In [1]: import numpy as np

In [2]: from numpy import linalg as LA

In [3]: np.set_printoptions(suppress=True, linewidth=120)

In [4]: arr = np.load("a.npy")

In [5]: arr
Out[5]: 
array([[ 2.,  2.,  2.,  1.,  2.,  3.,  2.,  1.,  0.,  0.,  3.,  3.,  0.],
       [ 1.,  0.,  2.,  1.,  1.,  3.,  1.,  0.,  0.,  0.,  0.,  0.,  3.],
       [ 0.,  1.,  0.,  0.,  1.,  0.,  0.,  1.,  2.,  2.,  2.,  3.,  2.],
       [ 2.,  2.,  0.,  2.,  1.,  0.,  3.,  1.,  0.,  0.,  0.,  1.,  3.],
       [ 0.,  1.,  1.,  0.,  2.,  1.,  3.,  2.,  0.,  0.,  1.,  3.,  2.],
       [ 0.,  0.,  0.,  0.,  0., -1., -1., -3.,  3.,  0., -1.,  2., -1.],
       [ 0.,  0.,  0.,  0.,  0., -2.,  2., -3., -3.,  2.,  2.,  3., -2.],
       [ 0.,  0.,  0.,  0.,  0.,  1., -1.,  2.,  3., -2.,  1.,  0.,  0.],
       [ 0.,  0.,  0.,  0.,  0.,  2., -2.,  2., -2.,  1., -3.,  1.,  0.],
       [ 0.,  0.,  0.,  0.,  0.,  3., -3., -2., -1.,  2., -3., -3.,  3.],
       [ 0.,  0.,  0.,  0.,  0.,  0., -2., -1.,  3.,  0.,  2.,  3., -2.],
       [ 0.,  0.,  0.,  0.,  0.,  0.,  1.,  0.,  1.,  3.,  0., -2., -1.],
       [ 0.,  0.,  0.,  0.,  0.,  2.,  3., -2., -3.,  1., -2., -1.,  3.]])

In [6]: th = np.radians(60)

In [7]: r_ = np.eye(13)

In [8]: r_[0, 0] = r_[7, 7] = np.cos(th)

In [9]: r_[0, 7], r_[7, 0] = -np.sin(th), np.sin(th)

In [10]: out = arr @ r_.T

In [11]: np.allclose(arr @ arr.T, out @ out.T)
Out[11]: True

In [12]: print(np.round(np.abs(out - arr).max(axis=0), 1))
[2.6 0.  0.  0.  0.  0.  0.  1.5 0.  0.  0.  0.  0. ]

In [13]: Uu, sigma, VT = LA.svd(arr, full_matrices=False)

In [14]: print(np.round(sigma / sigma[0], 1) + 0)
[1.  1.  0.7 0.6 0.5 0.4 0.4 0.3 0.2 0.1 0.1 0.  0. ]

In [15]: np.round(np.cumsum(sigma ** 2) / np.sum(sigma ** 2), 1)
Out[15]: array([0.3, 0.6, 0.7, 0.8, 0.9, 0.9, 1. , 1. , 1. , 1. , 1. , 1. , 1. ])

In [16]: np.allclose(Uu * sigma @ VT, arr)
Out[16]: True

In [17]: (sigma > 1e-8).sum()
Out[17]: np.int64(13)

In [18]: Uu.shape, sigma.shape, VT.shape
Out[18]: ((13, 13), (13,), (13, 13))

In [19]: rng = np.random.default_rng(20938)

In [20]: lab = rng.permutation(13)

In [21]: lab
Out[21]: array([ 2,  6, 12,  0,  7, 11,  9,  8,  4,  3, 10,  5,  1])

In [22]: out = arr[lab][:, lab]

In [23]: np.allclose(out, arr)
Out[23]: False

In [24]: np.trace(out)
Out[24]: np.float64(12.0)

In [25]: np.round(LA.det(out), 1), round(float(LA.det(arr[lab])), 1)
Out[25]: (np.float64(5654.0), -5654.0)

In [26]: np.diag(out)
Out[26]: array([ 0.,  2.,  3.,  2.,  2., -2.,  2., -2.,  2.,  2.,  2., -1.,  0.])

In [27]: q, _ = LA.qr(np.array([[0.3, 1.5, 0.5, -0.1, 0.7],
    ...:     [-0.2, -0.4, 1.5, 0.6, -1.0],
    ...:     [-0.6, 0.2, 0.2, -0.9, 1.1],
    ...:     [-0.4, -1.3, -0.2, 0.1, -0.4],
    ...:     [0.5, -1.2, -0.6, 0.3, -0.5]]))

In [28]: ev = np.array([1, 2, 1, 1, 0])

In [29]: m1 = q @ np.diag(ev) @ q.T

In [30]: m1.round(1) + 0
Out[30]: 
array([[ 0.9,  0. ,  0.1, -0.8, -0.4],
       [ 0. ,  1. ,  0. ,  0.1,  0.1],
       [ 0.1,  0. ,  1. , -0.1, -0.1],
       [-0.8,  0.1, -0.1,  0.7,  0.2],
       [-0.4,  0.1, -0.1,  0.2,  1.3]])

In [31]: Uu, sigma, VT = LA.svd(m1)

In [32]: print(sigma.round(1) + 0)
[2. 1. 1. 1. 0.]

In [33]: out = Uu[:, :4] @ np.diag(sigma[:4]) @ VT[:4]

In [34]: LA.matrix_rank(out)
Out[34]: np.int64(4)

In [35]: round(float(LA.norm(m1 - out) / LA.norm(m1)), 1)
Out[35]: 0.0

In [36]: np.abs(np.diag(LA.qr(m1)[1])) > 1e-9
Out[36]: array([ True,  True,  True,  True, False])

In [37]: LA.lstsq(m1[:-1].T, m1[-1])[2]
Out[37]: np.int32(4)

In [38]: np.unique(m1.round(6), axis=0).shape
Out[38]: (5, 5)

In [39]: print(round(np.trace(LA.pinv(m1) @ m1), 1))
4.0

In [40]: np.allclose(m1[:-1].T @ LA.lstsq(m1[:-1].T, m1[-1])[0], m1[-1])
Out[40]: True

In [41]: np.round(m1 @ LA.pinv(m1) @ m1, 1) + 0
Out[41]: 
array([[ 0.9,  0. ,  0.1, -0.8, -0.4],
       [ 0. ,  1. ,  0. ,  0.1,  0.1],
       [ 0.1,  0. ,  1. , -0.1, -0.1],
       [-0.8,  0.1, -0.1,  0.7,  0.2],
       [-0.4,  0.1, -0.1,  0.2,  1.3]])

In [42]: Uu, sigma, VT = LA.svd(m1)

In [43]: evecs = VT[:(sigma > 1e-8).sum()]

In [44]: x = m1[0] + -2 * m1[1] + rng.integers(2) * np.eye(5)[4]

In [45]: x.round(1)
Out[45]: array([ 0.9, -2. ,  0.2, -1. ,  0.4])

In [46]: np.round(np.diag(evecs.T @ evecs), 1)
Out[46]: array([0.5, 1. , 1. , 0.5, 1. ])

In [47]: print(round(LA.norm(x - evecs.T @ evecs @ x), 1))
0.1

In [48]: np.round(evecs.T @ evecs, 1) + 0
Out[48]: 
array([[ 0.5,  0.1,  0. , -0.5, -0.1],
       [ 0.1,  1. ,  0. ,  0.1,  0. ],
       [ 0. ,  0. ,  1. ,  0. ,  0. ],
       [-0.5,  0.1,  0. ,  0.5, -0.1],
       [-0.1,  0. ,  0. , -0.1,  1. ]])

In [49]: rk = LA.matrix_rank(m1)

In [50]: rk
Out[50]: np.int64(4)

In [51]: N = LA.svd(m1)[2][rk:].T

In [52]: np.round(N[:, 0] / N[np.abs(N[:, 0]).round(6).argmax(), 0], 1) + 0
Out[52]: array([ 1. , -0.1,  0. ,  1. ,  0.1])

In [53]: np.round(m1 @ N, 1) + 0
Out[53]: 
array([[0.],
       [0.],
       [0.],
       [0.],
       [0.]])

In [54]: print(LA.matrix_rank(m1.T @ m1), LA.matrix_rank(m1 @ m1.T))
4 4

In [55]: N.shape
Out[55]: (5, 1)

In [56]: t3 = np.stack([m1, -2 * m1, m1[::-1]])

In [57]: np.round(np.einsum("bij,cij->bc", t3, t3), 1)
Out[57]: 
array([[  7. , -14. ,  -0.6],
       [-14. ,  28. ,   1.2],
       [ -0.6,   1.2,   7. ]])

In [58]: t3.shape
Out[58]: (3, 5, 5)

In [59]: print(np.round(LA.det(t3), 1) + 0)
[0. 0. 0.]

In [60]: (t3 @ m1.T).shape
Out[60]: (3, 5, 5)

In [61]: LA.matrix_rank(t3)
Out[61]: array([4, 4, 4])

In [62]: q, _ = LA.qr(np.array([[0.5, -0.6, -0.4, -0.2, -0.3, -1.1],
    ...:     [1.1, -1.7, 1.9, -0.3, -1.3, 0.7],
    ...:     [0.0, 0.8, 0.3, -0.6, -2.0, 1.5],
    ...:     [1.0, -1.4, 0.5, -2.6, 2.2, -0.4],
    ...:     [1.2, 0.3, 0.3, 0.5, 0.1, -0.4],
    ...:     [0.1, -0.8, -1.2, 0.7, 0.2, -1.2]]))

In [63]: M = -3 * q

In [64]: M.round(1) + 0
Out[64]: 
array([[ 0.8,  0.3, -1.1,  0. , -1.3,  2.3],
       [ 1.7,  1.2,  1.7, -1.2, -0.7, -0.2],
       [ 0. , -1.2,  0.5,  1. , -2.3, -0.9],
       [ 1.5,  0.9, -0.3,  2.3,  0.6, -0.4],
       [ 1.8, -2. , -0.7, -0.8,  0.7, -0.3],
       [ 0.2,  1.1, -2. , -0.9, -0.8, -1.6]])

In [65]: np.argsort(-LA.norm(m1, axis=0).round(6), kind="stable")[:3]
Out[65]: array([4, 0, 3])

In [66]: LA.cond(m1) > 100
Out[66]: np.True_

In [67]: round(float(LA.norm(m1, 2) / LA.norm(m1)), 1)
Out[67]: 0.8

In [68]: out = M / LA.norm(M, axis=1, keepdims=True)

In [69]: gram = out @ out.T

In [70]: (np.abs(gram) > 0.9).astype(int)
Out[70]: 
array([[1, 0, 0, 0, 0, 0],
       [0, 1, 0, 0, 0, 0],
       [0, 0, 1, 0, 0, 0],
       [0, 0, 0, 1, 0, 0],
       [0, 0, 0, 0, 1, 0],
       [0, 0, 0, 0, 0, 1]])

In [71]: np.argwhere(np.triu(np.abs(gram) > 0.95, 1))
Out[71]: array([], shape=(0, 2), dtype=int64)

In [72]: gram.round(1) + 0
Out[72]: 
array([[1., 0., 0., 0., 0., 0.],
       [0., 1., 0., 0., 0., 0.],
       [0., 0., 1., 0., 0., 0.],
       [0., 0., 0., 1., 0., 0.],
       [0., 0., 0., 0., 1., 0.],
       [0., 0., 0., 0., 0., 1.]])

In [73]: lab = rng.permutation(6)

In [74]: lab
Out[74]: array([1, 5, 2, 4, 3, 0])

In [75]: out = M[lab][:, lab]

In [76]: print(np.allclose(out, M))
False

In [77]: print(np.round(LA.det(out), 1), round(LA.det(M[lab]), 1))
-729.0 729.0

In [78]: np.round(LA.pinv(M), 1) + 0
Out[78]: 
array([[ 0.1,  0.2,  0. ,  0.2,  0.2,  0. ],
       [ 0. ,  0.1, -0.1,  0.1, -0.2,  0.1],
       [-0.1,  0.2,  0.1,  0. , -0.1, -0.2],
       [ 0. , -0.1,  0.1,  0.3, -0.1, -0.1],
       [-0.1, -0.1, -0.3,  0.1,  0.1, -0.1],
       [ 0.3,  0. , -0.1,  0. ,  0. , -0.2]])

In [79]: np.round(LA.svd(M, compute_uv=False), 1)
Out[79]: array([3., 3., 3., 3., 3., 3.])

In [80]: np.round(M @ M.T, 1) + 0
Out[80]: 
array([[9., 0., 0., 0., 0., 0.],
       [0., 9., 0., 0., 0., 0.],
       [0., 0., 9., 0., 0., 0.],
       [0., 0., 0., 9., 0., 0.],
       [0., 0., 0., 0., 9., 0.],
       [0., 0., 0., 0., 0., 9.]])

In [81]: round(M[:, 0] @ M[:, 5], 1)
Out[81]: np.float64(-0.0)

In [82]: np.round(LA.norm(M, axis=0), 1)
Out[82]: array([3., 3., 3., 3., 3., 3.])

In [83]: r0 = np.array([3, -2, 1, -2, 0, -1])

In [84]: out = M + np.outer(r0, np.eye(6)[0])

In [85]: LA.matrix_rank(out - M)
Out[85]: np.int64(1)

In [86]: np.round(LA.det(out) / LA.det(M), 1), round(float(1 + LA.solve(M, r0)[0]), 1)
Out[86]: (np.float64(0.5), 0.5)

In [87]: out.round(1) + 0
Out[87]: 
array([[ 3.8,  0.3, -1.1,  0. , -1.3,  2.3],
       [-0.3,  1.2,  1.7, -1.2, -0.7, -0.2],
       [ 1. , -1.2,  0.5,  1. , -2.3, -0.9],
       [-0.5,  0.9, -0.3,  2.3,  0.6, -0.4],
       [ 1.8, -2. , -0.7, -0.8,  0.7, -0.3],
       [-0.8,  1.1, -2. , -0.9, -0.8, -1.6]])

In [88]: A = np.loadtxt("mat.csv", delimiter=",")

In [89]: A
Out[89]: 
array([[  0.2,   0.9,  -0.9,  -0.9,   0. ,   0.2,   0.1,  -0.9,   0.2, -11. ,   0.4,  -0.2,  -0.1],
       [  2.1,  -1.8,  -0.8,   0.9,   0.7,  -0.1,   1. ,  -0.4,   0.7,   4. ,   0.2,   1.6,   0.9],
       [ -2.5,   1. ,  -0.1,   0. ,   0.3,  -0.2,  -1.1,   0.3,  -1.1,  -4. ,  -0.2,   1.4,   0.7],
       [ -1. ,   0.1,  -0.7,  -1.4,  -1.6,   1.6,  -1.1,  -1.1,  -0.7,   2. ,  -0.6,  -1.2,   0.4],
       [ -0.8,   1.3,   2.2,   0.8,  -0.5,   1. ,  -1. ,  -1.2,  -0.9,  16. ,   0.3,  -2.8,  -1.8],
       [  0. ,   0.2,   0.3,  -0.8,  -0.9,   2.1,   0.7,   0.7,   0.3,  -4. ,  -1. ,  -1.1,   0.1],
       [ -0.1,   0.3,  -1. ,   0.8,  -0.8,  -0.8,  -0.9,  -0.7,   0.6,   0. ,   0.9,   0. ,  -1.7],
       [  0.2,  -0.2,   0.4,   0. ,   0.3,   0.8,  -0.3,  -0.7,   1.9,   8. ,  -2.4,  -0.9,   0.7],
       [  0.3,  -1.7,   1.2,  -1. ,  -0.2,  -0.9,  -0.7,   0.2,   0.3,  11. ,  -0.8,   0.7,   1.5],
       [ -0.1,  -1. ,   0. ,  -1.8,   0.6,  -2.4,   0.5,   0. ,   0.2,   6. ,   0.9,   0.1,   0.9],
       [  0.6,   1.1,   0.1,  -1.1,  -0.1,  -0.6,   0.3,   0.7,   0.1,  15. ,  -0.5,  -0.8,   0.6],
       [  0. ,  -0.5,  -1.5,   1.1,   0.4,  -1.4,  -0.4,  -0.1,  -0.2,  -6. ,  -0.6,   0.4,  -0.5],
       [  2.1,   0.1,   0.5,  -0.3,   0.5,  -1.1,   0.4,   0.4,  -1.3,  11. ,   0.8,   2.6,  -1.7],
       [ -0.1,  -1.1,   1.7,   0. ,   0.7,   1.2,   0.7,  -0.9,   0.5,   9. ,   0.2,  -1. ,  -1.4]])

In [90]: proj = A @ LA.solve(A.T @ A, A.T)

In [91]: np.round(np.diag(proj), 1)
Out[91]: array([0.8, 0.9, 0.9, 1. , 1. , 0.9, 1. , 0.9, 0.9, 1. , 0.9, 0.9, 1. , 0.9])

In [92]: print(np.round(LA.eigvalsh(proj), 1) + 0)
[0. 1. 1. 1. 1. 1. 1. 1. 1. 1. 1. 1. 1. 1.]

In [93]: np.allclose(proj @ proj, proj)
Out[93]: True

In [94]: r0 = np.array([0, 2, -2, -3, -2, 2, 3, -1, -3])

In [95]: v = np.array([-1, -2, 5, 3, 8, -2, -2, 9, 3])

In [96]: K = np.outer(r0, v)

In [97]: K
Out[97]: 
array([[  0,   0,   0,   0,   0,   0,   0,   0,   0],
       [ -2,  -4,  10,   6,  16,  -4,  -4,  18,   6],
       [  2,   4, -10,  -6, -16,   4,   4, -18,  -6],
       [  3,   6, -15,  -9, -24,   6,   6, -27,  -9],
       [  2,   4, -10,  -6, -16,   4,   4, -18,  -6],
       [ -2,  -4,  10,   6,  16,  -4,  -4,  18,   6],
       [ -3,  -6,  15,   9,  24,  -6,  -6,  27,   9],
       [  1,   2,  -5,  -3,  -8,   2,   2,  -9,  -3],
       [  3,   6, -15,  -9, -24,   6,   6, -27,  -9]])

In [98]: lab = rng.permutation(9)

In [99]: lab
Out[99]: array([6, 1, 8, 5, 0, 4, 3, 7, 2])

In [100]: out = K[lab][:, lab]

In [101]: np.trace(out)
Out[101]: np.int64(-67)

In [102]: np.round(np.sort(np.abs(LA.eigvals(out))), 1) + 0
Out[102]: array([ 0.,  0.,  0.,  0.,  0.,  0.,  0.,  0., 67.])

In [103]: np.allclose(out, K)
Out[103]: False

In [104]: print(round(float(LA.det(out)), 1), round(float(LA.det(K[lab])), 1))
0.0 0.0

In [105]: print(np.diag(out))
[ -6  -4  -9  -4   0 -16  -9  -9 -10]
